>>> import numpy as np
>>> np.set_printoptions(suppress=True, linewidth=200)
>>> rnd = lambda a: np.round(a, 3) + 0
>>> B = np.array([[-5, 1], [0, 4]])
>>> cent = np.array([[0, -1, 1], [2, 2, 2], [-1, 0, 1]])
>>> m1 = np.block([[B, np.array([[2, 1, 1], [1, 2, 1]])], [np.zeros((3, 2)), cent]])
>>> m1
array([[-5.,  1.,  2.,  1.,  1.],
       [ 0.,  4.,  1.,  2.,  1.],
       [ 0.,  0.,  0., -1.,  1.],
       [ 0.,  0.,  2.,  2.,  2.],
       [ 0.,  0., -1.,  0.,  1.]])
>>> B = np.array([[2, -3, -1], [2, -3, -4]])
>>> cent = np.kron(B, m1)
>>> cent.shape
(10, 15)
>>> cent
array([[-10.,   2.,   4.,   2.,   2.,  15.,  -3.,  -6.,  -3.,  -3.,   5.,  -1.,  -2.,  -1.,  -1.],
       [  0.,   8.,   2.,   4.,   2.,  -0., -12.,  -3.,  -6.,  -3.,  -0.,  -4.,  -1.,  -2.,  -1.],
       [  0.,   0.,   0.,  -2.,   2.,  -0.,  -0.,  -0.,   3.,  -3.,  -0.,  -0.,  -0.,   1.,  -1.],
       [  0.,   0.,   4.,   4.,   4.,  -0.,  -0.,  -6.,  -6.,  -6.,  -0.,  -0.,  -2.,  -2.,  -2.],
       [  0.,   0.,  -2.,   0.,   2.,  -0.,  -0.,   3.,  -0.,  -3.,  -0.,  -0.,   1.,  -0.,  -1.],
       [-10.,   2.,   4.,   2.,   2.,  15.,  -3.,  -6.,  -3.,  -3.,  20.,  -4.,  -8.,  -4.,  -4.],
       [  0.,   8.,   2.,   4.,   2.,  -0., -12.,  -3.,  -6.,  -3.,  -0., -16.,  -4.,  -8.,  -4.],
       [  0.,   0.,   0.,  -2.,   2.,  -0.,  -0.,  -0.,   3.,  -3.,  -0.,  -0.,  -0.,   4.,  -4.],
       [  0.,   0.,   4.,   4.,   4.,  -0.,  -0.,  -6.,  -6.,  -6.,  -0.,  -0.,  -8.,  -8.,  -8.],
       [  0.,   0.,  -2.,   0.,   2.,  -0.,  -0.,   3.,  -0.,  -3.,  -0.,  -0.,   4.,  -0.,  -4.]])
>>> np.linalg.matrix_rank(cent)
np.int64(10)
>>> X = np.array([[0, 1, 1, 1], [1, 0, 1, 1], [1, 1, 0, 1], [1, 1, 1, 0]])
>>> X
array([[0, 1, 1, 1],
       [1, 0, 1, 1],
       [1, 1, 0, 1],
       [1, 1, 1, 0]])
>>> # symmetric
>>> vals, V = np.linalg.eig(X)
>>> rnd(np.sort(np.linalg.eigvals(X @ X)))
array([1., 1., 1., 9.])
>>> rnd(X @ V[:, 0] - vals[0] * V[:, 0])
array([0., 0., 0., 0.])
>>> rnd(vals)
array([-1.,  3., -1., -1.])
>>> rnd(np.sort(np.linalg.eigvals(np.linalg.inv(X))))
array([-1.   +0.j, -1.   +0.j, -1.   +0.j,  0.333+0.j])
>>> vals, V = np.linalg.eigh(X)
>>> rnd(np.linalg.svd(X, compute_uv=False))
array([3., 1., 1., 1.])
>>> rnd(np.linalg.eigvalsh(X + -3 * np.eye(4)))
array([-4., -4., -4.,  0.])
>>> rnd(V.T @ X @ V)
array([[-1.,  0.,  0.,  0.],
       [ 0., -1.,  0.,  0.],
       [ 0.,  0., -1.,  0.],
       [ 0.,  0.,  0.,  3.]])
>>> rnd(vals)
array([-1., -1., -1.,  3.])
>>> rnd(np.linalg.eigvalsh(X @ X))
array([1., 1., 1., 9.])
>>> rnd(np.abs(V[:, -1]))
array([0.5, 0.5, 0.5, 0.5])
>>> M = np.loadtxt("arr.csv", delimiter=",")
>>> M
array([[ 2.434, -0.305, -0.555,  0.48 , -0.284,  0.412,  0.238, -0.109, -1.506, -0.787],
       [-0.305,  4.473, -0.393, -0.248,  0.991,  1.128, -0.06 ,  0.988, -0.568,  0.405],
       [-0.555, -0.393,  3.43 , -0.276,  0.117,  0.722, -0.476, -1.41 ,  0.89 , -0.664],
       [ 0.48 , -0.248, -0.276,  4.715, -0.594, -0.07 , -0.466, -0.26 ,  0.824,  0.947],
       [-0.284,  0.991,  0.117, -0.594,  3.492, -0.976,  0.768, -0.636, -0.204, -0.903],
       [ 0.412,  1.128,  0.722, -0.07 , -0.976,  7.643,  0.239,  0.811,  1.25 , -0.835],
       [ 0.238, -0.06 , -0.476, -0.466,  0.768,  0.239,  5.155,  0.057, -0.121, -0.319],
       [-0.109,  0.988, -1.41 , -0.26 , -0.636,  0.811,  0.057,  3.97 ,  0.752, -0.971],
       [-1.506, -0.568,  0.89 ,  0.824, -0.204,  1.25 , -0.121,  0.752,  4.506, -0.171],
       [-0.787,  0.405, -0.664,  0.947, -0.903, -0.835, -0.319, -0.971, -0.171,  5.183]])
>>> q, R = np.linalg.qr(M)
>>> rnd(abs(R[0, 0])), rnd(np.linalg.norm(M[:, 0]))
(np.float64(3.124), np.float64(3.124))
>>> rnd(q.T @ q)
array([[1., 0., 0., 0., 0., 0., 0., 0., 0., 0.],
       [0., 1., 0., 0., 0., 0., 0., 0., 0., 0.],
       [0., 0., 1., 0., 0., 0., 0., 0., 0., 0.],
       [0., 0., 0., 1., 0., 0., 0., 0., 0., 0.],
       [0., 0., 0., 0., 1., 0., 0., 0., 0., 0.],
       [0., 0., 0., 0., 0., 1., 0., 0., 0., 0.],
       [0., 0., 0., 0., 0., 0., 1., 0., 0., 0.],
       [0., 0., 0., 0., 0., 0., 0., 1., 0., 0.],
       [0., 0., 0., 0., 0., 0., 0., 0., 1., 0.],
       [0., 0., 0., 0., 0., 0., 0., 0., 0., 1.]])
>>> vals, V = np.linalg.eigh(M)
>>> x0 = np.array([1, -8, 6, 0, -6, 8, 7, 6, -9, -3])
>>> rnd(V * np.maximum(vals, 0) @ V.T)
array([[ 2.434, -0.305, -0.555,  0.48 , -0.284,  0.412,  0.238, -0.109, -1.506, -0.787],
       [-0.305,  4.473, -0.393, -0.248,  0.991,  1.128, -0.06 ,  0.988, -0.568,  0.405],
       [-0.555, -0.393,  3.43 , -0.276,  0.117,  0.722, -0.476, -1.41 ,  0.89 , -0.664],
       [ 0.48 , -0.248, -0.276,  4.715, -0.594, -0.07 , -0.466, -0.26 ,  0.824,  0.947],
       [-0.284,  0.991,  0.117, -0.594,  3.492, -0.976,  0.768, -0.636, -0.204, -0.903],
       [ 0.412,  1.128,  0.722, -0.07 , -0.976,  7.643,  0.239,  0.811,  1.25 , -0.835],
       [ 0.238, -0.06 , -0.476, -0.466,  0.768,  0.239,  5.155,  0.057, -0.121, -0.319],
       [-0.109,  0.988, -1.41 , -0.26 , -0.636,  0.811,  0.057,  3.97 ,  0.752, -0.971],
       [-1.506, -0.568,  0.89 ,  0.824, -0.204,  1.25 , -0.121,  0.752,  4.506, -0.171],
       [-0.787,  0.405, -0.664,  0.947, -0.903, -0.835, -0.319, -0.971, -0.171,  5.183]])
>>> rnd(np.abs(M).sum(axis=1).max()), rnd(np.abs(vals).max())
(np.float64(14.086), np.float64(9.0))
>>> rnd(V * np.abs(vals) @ V.T)
array([[ 2.434, -0.305, -0.555,  0.48 , -0.284,  0.412,  0.238, -0.109, -1.506, -0.787],
       [-0.305,  4.473, -0.393, -0.248,  0.991,  1.128, -0.06 ,  0.988, -0.568,  0.405],
       [-0.555, -0.393,  3.43 , -0.276,  0.117,  0.722, -0.476, -1.41 ,  0.89 , -0.664],
       [ 0.48 , -0.248, -0.276,  4.715, -0.594, -0.07 , -0.466, -0.26 ,  0.824,  0.947],
       [-0.284,  0.991,  0.117, -0.594,  3.492, -0.976,  0.768, -0.636, -0.204, -0.903],
       [ 0.412,  1.128,  0.722, -0.07 , -0.976,  7.643,  0.239,  0.811,  1.25 , -0.835],
       [ 0.238, -0.06 , -0.476, -0.466,  0.768,  0.239,  5.155,  0.057, -0.121, -0.319],
       [-0.109,  0.988, -1.41 , -0.26 , -0.636,  0.811,  0.057,  3.97 ,  0.752, -0.971],
       [-1.506, -0.568,  0.89 ,  0.824, -0.204,  1.25 , -0.121,  0.752,  4.506, -0.171],
       [-0.787,  0.405, -0.664,  0.947, -0.903, -0.835, -0.319, -0.971, -0.171,  5.183]])
>>> (np.sign(V[:, -1].round(6)) == np.sign(V[0, -1].round(6))).astype(int)
array([1, 1, 1, 0, 0, 1, 1, 1, 1, 0])
>>> u = np.array([2, 1, 0, 0, 1]) + 0.5
>>> F = np.outer(u, u) / (u @ u)
>>> rnd(F)
array([[0.556, 0.333, 0.111, 0.111, 0.333],
       [0.333, 0.2  , 0.067, 0.067, 0.2  ],
       [0.111, 0.067, 0.022, 0.022, 0.067],
       [0.111, 0.067, 0.022, 0.022, 0.067],
       [0.333, 0.2  , 0.067, 0.067, 0.2  ]])
>>> np.linalg.matrix_rank(F, rtol=0.1)
np.int64(1)
>>> np.linalg.cond(F) > 100
np.True_
